In [1]: import numpy as np

In [2]: import numpy.linalg as la

In [3]: np.set_printoptions(precision=2, suppress=True, linewidth=100)

In [4]: arr = np.loadtxt("m.csv", delimiter=",")

In [5]: arr
Out[5]: 
array([[ 1.18,  1.74,  0.14,  1.35],
       [ 0.8 ,  1.8 , -0.5 ,  1.1 ],
       [ 0.4 ,  1.7 ,  0.4 ,  1.1 ]])

In [6]: M2 = arr / np.sqrt((arr ** 2).mean(axis=1, keepdims=True))

In [7]: arr - arr.mean(axis=1, keepdims=True)
Out[7]: 
array([[ 0.08,  0.64, -0.96,  0.25],
       [ 0.  ,  1.  , -1.3 ,  0.3 ],
       [-0.5 ,  0.8 , -0.5 ,  0.2 ]])

In [8]: la.norm(M2, axis=1)
Out[8]: array([2., 2., 2.])

In [9]: la.matrix_rank(arr - arr.mean(axis=1, keepdims=True))
Out[9]: np.int64(3)

In [10]: W1 = np.array([[-2, 0, -3, -1], [-1, -1, 2, -2], [-3, 2, -2, 0], [-1, -3, -2, 3]])

In [11]: beta = np.array([2, 7, 0, 9])

In [12]: act = np.maximum(arr @ W1 + beta, 0)

In [13]: la.matrix_rank(act)
Out[13]: np.int64(2)

In [14]: act
Out[14]: 
array([[0.  , 1.49, 0.  , 8.39],
       [0.  , 0.9 , 0.  , 7.9 ],
       [0.  , 2.8 , 0.  , 8.5 ]])

In [15]: (act > 0).astype(int)
Out[15]: 
array([[0, 1, 0, 1],
       [0, 1, 0, 1],
       [0, 1, 0, 1]])

In [16]: W2 = np.array([[1, 1, -1], [1, -3, 1], [-3, 1, 3], [3, -3, 0]])

In [17]: W1 @ W2
Out[17]: 
array([[  4,  -2,  -7],
       [-14,  10,   6],
       [  5, -11,  -1],
       [ 11,  -3,  -8]])

In [18]: E = np.array([[2.0, -1.0, 0.0, -1.0],
    ...:     [-4.0, 0.0, 3.0, -6.0],
    ...:     [6.0, 0.0, -3.0, 6.0],
    ...:     [4.0, 1.0, -3.0, 7.0]])

In [19]: Uu, sigma, Vh = la.svd(E, full_matrices=False)

In [20]: (sigma > 1e-8).sum()
Out[20]: np.int64(3)

In [21]: np.round(Uu.T @ Uu, 2) + 0
Out[21]: 
array([[1., 0., 0., 0.],
       [0., 1., 0., 0.],
       [0., 0., 1., 0.],
       [0., 0., 0., 1.]])

In [22]: np.round(Uu.T @ E @ Vh.T, 2) + 0
Out[22]: 
array([[14.62,  0.  ,  0.  ,  0.  ],
       [ 0.  ,  2.98,  0.  ,  0.  ],
       [ 0.  ,  0.  ,  0.58,  0.  ],
       [ 0.  ,  0.  ,  0.  ,  0.  ]])

In [23]: np.round(Vh @ Vh.T, 2) + 0
Out[23]: 
array([[1., 0., 0., 0.],
       [0., 1., 0., 0.],
       [0., 0., 1., 0.],
       [0., 0., 0., 1.]])

In [24]: np.allclose(Uu * sigma @ Vh, E)
Out[24]: True

In [25]: np.abs(np.diag(la.qr(E)[1])) > 1e-9
Out[25]: array([ True,  True,  True, False])

In [26]: la.lstsq(E[:-1].T, E[-1])[2]
Out[26]: np.int32(3)

In [27]: M = np.load("case17.npy")

In [28]: M
Out[28]: 
array([[-2,  1, -1,  0],
       [ 1, -2,  1, -1],
       [-1,  1, -2,  1],
       [ 0, -1,  1, -2]])

In [29]: # symmetric, so the eigenvalues are real

In [30]: rng = np.random.default_rng(96508)

In [31]: M2 = M + rng.integers(-2, 3, (4, 1)) @ rng.integers(-2, 3, (1, 4))

In [32]: M2
Out[32]: 
array([[-2,  1, -1,  0],
       [-1, -4,  5,  3],
       [-2,  0,  0,  3],
       [ 1,  0, -1, -4]])

In [33]: M2 - M
Out[33]: 
array([[ 0,  0,  0,  0],
       [-2, -2,  4,  4],
       [-1, -1,  2,  2],
       [ 1,  1, -2, -2]])

In [34]: la.matrix_rank(M2 - M, tol=1e-8)
Out[34]: np.int64(1)
